$ python3 -q
>>> import numpy as np
>>> np.set_printoptions(precision=3, suppress=True, linewidth=120, legacy="1.25")
>>> rd = lambda a: np.round(a, 3) + 0
>>> W0 = np.loadtxt("layer4.csv", delimiter=",")
>>> rd(W0)
array([[-0.148, -0.418,  0.215,  0.553,  0.   ,  0.419,  0.189,  0.077, -0.23 ],
       [ 0.148, -0.233, -0.124, -0.072, -0.041,  0.281, -0.251,  0.301,  0.121],
       [-0.416,  0.03 , -0.315, -0.249,  0.147,  0.244,  0.243,  0.41 ,  0.097],
       [-0.356,  0.258,  0.207, -0.099, -0.026, -0.021,  0.133,  0.156,  0.437],
       [ 0.059,  0.187,  0.239,  0.555, -0.199, -0.28 , -0.002,  0.344,  0.187],
       [-0.208,  0.005, -0.025, -0.033, -0.126, -0.257,  0.138, -0.253,  0.261],
       [-0.445, -0.501,  0.378, -0.244, -0.422, -0.11 , -0.19 , -0.09 ,  0.048],
       [-0.327,  0.077, -0.039,  0.193,  0.241,  0.264,  0.227, -0.038,  0.139],
       [ 0.297, -0.1  ,  0.262, -0.273,  0.034,  0.37 ,  0.354, -0.349,  0.132],
       [ 0.208, -0.066, -0.264, -0.164, -0.578,  0.14 ,  0.078,  0.395, -0.022],
       [ 0.03 , -0.587, -0.427,  0.128,  0.323, -0.321, -0.053, -0.037,  0.315],
       [ 0.178, -0.21 ,  0.197, -0.168,  0.105, -0.416,  0.667,  0.3  , -0.202],
       [-0.119, -0.009,  0.337, -0.249,  0.443, -0.076, -0.348,  0.325, -0.339],
       [-0.356,  0.095, -0.348,  0.056, -0.192, -0.14 ,  0.134, -0.211, -0.578]])
>>> q, R = np.linalg.qr(W0)
>>> rd(q)
array([[-0.148, -0.418,  0.215,  0.553,  0.   ,  0.419,  0.189,  0.077, -0.23 ],
       [ 0.148, -0.233, -0.124, -0.072, -0.041,  0.281, -0.251,  0.301,  0.121],
       [-0.416,  0.03 , -0.315, -0.249,  0.147,  0.244,  0.243,  0.41 ,  0.097],
       [-0.356,  0.258,  0.207, -0.099, -0.026, -0.021,  0.133,  0.156,  0.437],
       [ 0.059,  0.187,  0.239,  0.555, -0.199, -0.28 , -0.002,  0.344,  0.187],
       [-0.208,  0.005, -0.025, -0.033, -0.126, -0.257,  0.138, -0.253,  0.261],
       [-0.445, -0.501,  0.378, -0.244, -0.422, -0.11 , -0.19 , -0.09 ,  0.048],
       [-0.327,  0.077, -0.039,  0.193,  0.241,  0.264,  0.227, -0.038,  0.139],
       [ 0.297, -0.1  ,  0.262, -0.273,  0.034,  0.37 ,  0.354, -0.349,  0.132],
       [ 0.208, -0.066, -0.264, -0.164, -0.578,  0.14 ,  0.078,  0.395, -0.022],
       [ 0.03 , -0.587, -0.427,  0.128,  0.323, -0.321, -0.053, -0.037,  0.315],
       [ 0.178, -0.21 ,  0.197, -0.168,  0.105, -0.416,  0.667,  0.3  , -0.202],
       [-0.119, -0.009,  0.337, -0.249,  0.443, -0.076, -0.348,  0.325, -0.339],
       [-0.356,  0.095, -0.348,  0.056, -0.192, -0.14 ,  0.134, -0.211, -0.578]])
>>> np.allclose(R.T @ R, W0.T @ W0)
True
>>> rd(np.trace(q @ q.T))
9.0
>>> rd(R)
array([[1., 0., 0., 0., 0., 0., 0., 0., 0.],
       [0., 1., 0., 0., 0., 0., 0., 0., 0.],
       [0., 0., 1., 0., 0., 0., 0., 0., 0.],
       [0., 0., 0., 1., 0., 0., 0., 0., 0.],
       [0., 0., 0., 0., 1., 0., 0., 0., 0.],
       [0., 0., 0., 0., 0., 1., 0., 0., 0.],
       [0., 0., 0., 0., 0., 0., 1., 0., 0.],
       [0., 0., 0., 0., 0., 0., 0., 1., 0.],
       [0., 0., 0., 0., 0., 0., 0., 0., 1.]])
>>> proj = W0 @ np.linalg.solve(W0.T @ W0, W0.T)
>>> np.linalg.matrix_rank(np.eye(14) - proj)
5
>>> rd(np.linalg.eigvalsh(proj))
array([0., 0., 0., 0., 0., 1., 1., 1., 1., 1., 1., 1., 1., 1.])
>>> np.allclose(proj @ proj, proj)
True
>>> rd(np.linalg.svd(W0, compute_uv=False))
array([1., 1., 1., 1., 1., 1., 1., 1., 1.])
>>> rd(W0[:, 6] @ W0[:, 1])
0.0
>>> x0 = np.array([-2, -3, 1, -3, -2, 2, 0, 1, -3])
>>> y = W0 @ x0
>>> rd(np.linalg.pinv(W0) @ W0)
array([[1., 0., 0., 0., 0., 0., 0., 0., 0.],
       [0., 1., 0., 0., 0., 0., 0., 0., 0.],
       [0., 0., 1., 0., 0., 0., 0., 0., 0.],
       [0., 0., 0., 1., 0., 0., 0., 0., 0.],
       [0., 0., 0., 0., 1., 0., 0., 0., 0.],
       [0., 0., 0., 0., 0., 1., 0., 0., 0.],
       [0., 0., 0., 0., 0., 0., 1., 0., 0.],
       [0., 0., 0., 0., 0., 0., 0., 1., 0.],
       [0., 0., 0., 0., 0., 0., 0., 0., 1.]])
>>> rd(np.linalg.lstsq(W0, y)[0])
array([-2., -3.,  1., -3., -2.,  2.,  0.,  1., -3.])
>>> rd(np.linalg.solve(W0.T @ W0, W0.T @ y))
array([-2., -3.,  1., -3., -2.,  2.,  0.,  1., -3.])
>>> rng = np.random.default_rng(48883)
>>> y = y + 0.3 * rng.normal(size=14)
>>> rd(y)
array([ 1.784,  1.232,  1.079, -0.642, -2.506, -0.865,  3.99 , -0.771,  0.561,  2.16 , -1.205,  1.12 ,  1.228,  1.968])
>>> beta, *_ = np.linalg.lstsq(W0, y)
>>> beta.round()
array([-2., -3.,  1., -3., -2.,  2.,  0.,  1., -3.])
>>> [round(float(np.linalg.norm(np.linalg.solve(W0.T @ W0 + lam * np.eye(9), W0.T @ y))), 2) for lam in (0, 1, 10, 100)]
[6.53, 3.26, 0.59, 0.06]
>>> rd(beta)
array([-1.863, -3.245,  0.756, -2.837, -2.475,  1.717,  0.172,  0.898, -3.178])
>>> feats = np.load("m.npy")
>>> feats
array([[  1.417,  -1.673,  -5.177],
       [ -1.672,   2.933,  -5.58 ],
       [ -7.272,  12.851, -11.62 ],
       [-11.396,  17.602,  -2.48 ],
       [  3.028,  -5.025,   5.92 ],
       [ 12.277, -19.169,   3.93 ],
       [  6.876,  -9.986,  -3.353],
       [  5.707,  -9.135,   3.882],
       [  1.203,  -1.013,  -7.292],
       [ -5.504,  10.294, -14.605],
       [  8.798, -13.751,   4.346],
       [ -4.075,   6.758,  -3.912],
       [  6.055,  -8.613,  -4.712],
       [ -1.863,   4.894, -18.603],
       [  9.833, -15.278,   2.208],
       [  3.996,  -7.24 ,  12.346],
       [  0.866,  -0.79 ,  -4.151],
       [ -6.394,  10.394,  -8.436],
       [-12.916,  19.913,  -2.834],
       [  2.909,  -4.509,   0.557],
       [ -9.936,  15.215,  -2.308],
       [  4.849,  -7.533,   2.833],
       [  5.7  ,  -7.829,  -6.784],
       [ -2.086,   1.823,  11.438],
       [  3.113,  -5.682,  11.204],
       [ -1.541,   2.308,  -0.282],
       [-10.821,  16.787,  -3.498],
       [ -3.321,   7.309, -18.665],
       [  5.599,  -8.394,  -1.279],
       [  2.459,  -3.81 ,   1.356],
       [  8.042, -11.629,  -5.324],
       [ -4.922,   6.427,   7.788],
       [ -0.731,  -0.461,  11.791]])
>>> cent = feats[[15, 24]].astype(float)
>>> for _ in range(3):
...     z = np.linalg.norm(feats[:, None] - cent, axis=-1).argmin(axis=1)
...     cent = np.array([feats[z == j].mean(axis=0) for j in range(2)])
... 
>>> z
array([1, 1, 1, 1, 0, 0, 0, 0, 1, 1, 0, 1, 0, 1, 0, 0, 1, 1, 1, 0, 1, 0, 0, 1, 0, 1, 1, 1, 0, 0, 0, 1, 0])
>>> np.abs(cent[1] - cent[0]).argmax()
1
>>> rd(cent[1] - cent[0])
array([-10.251,  16.394,  -7.739])
>>> np.bincount(z)
array([16, 17])
>>> rd(cent)
array([[ 5.532, -8.628,  2.433],
       [-4.72 ,  7.767, -5.307]])
